% python3 -q
>>> import numpy as np
>>> np.set_printoptions(precision=3, suppress=True, linewidth=140)
>>> rd = lambda a: np.round(a, 3) + 0
>>> mat = np.load("m.npy")
>>> print(mat)
[[4 7 9 6 2 6]
 [6 4 7 9 6 2]
 [2 6 4 7 9 6]
 [6 2 6 4 7 9]
 [9 6 2 6 4 7]
 [7 9 6 2 6 4]]
>>> blk = np.stack([mat, 3 * mat, mat[::-1]])
>>> print(np.linalg.matrix_rank(blk))
[6 6 6]
>>> print(np.linalg.matrix_rank(blk.reshape(3, -1)))
2
>>> rng = np.random.default_rng(28)
>>> lab = rng.permutation(6)
>>> print(lab)
[1 4 3 2 5 0]
>>> out = mat[lab][:, lab]
>>> print(np.diag(out))
[4 4 4 4 4 4]
>>> print(mat.ravel(order="F"))
[4 6 2 6 9 7 7 4 6 2 6 9 9 7 4 6 2 6 6 9 7 4 6 2 2 6 9 7 4 6 6 2 6 9 7 4]
>>> print(mat.reshape(-1, 2))
[[4 7]
 [9 6]
 [2 6]
 [6 4]
 [7 9]
 [6 2]
 [2 6]
 [4 7]
 [9 6]
 [6 2]
 [6 4]
 [7 9]
 [9 6]
 [2 6]
 [4 7]
 [7 9]
 [6 2]
 [6 4]]
>>> print(mat.reshape(2, -1))
[[4 7 9 6 2 6 6 4 7 9 6 2 2 6 4 7 9 6]
 [6 2 6 4 7 9 9 6 2 6 4 7 7 9 6 2 6 4]]
>>> blk = mat.reshape(6, 2, -1)
>>> print(np.einsum("ihd,ihd->ih", blk, blk))
[[146  76]
 [101 121]
 [ 56 166]
 [ 76 146]
 [121 101]
 [166  56]]
>>> print(blk[:, 0])
[[4 7 9]
 [6 4 7]
 [2 6 4]
 [6 2 6]
 [9 6 2]
 [7 9 6]]
>>> print(np.einsum("ihd,jhd->hij", blk, blk).shape)
(2, 6, 6)
>>> print(mat @ (-1.0) ** np.arange(6))
[-4.  4. -4.  4. -4.  4.]
>>> vec = np.array([3, 3, 2, 0, 3, 3])
>>> print(mat @ np.ones(6))
[34. 34. 34. 34. 34. 34.]
>>> print(np.sign((mat @ vec).round(6)))
[1 1 1 1 1 1]
>>> print(mat * vec)
[[12 21 18  0  6 18]
 [18 12 14  0 18  6]
 [ 6 18  8  0 27 18]
 [18  6 12  0 21 27]
 [27 18  4  0 12 21]
 [21 27 12  0 18 12]]
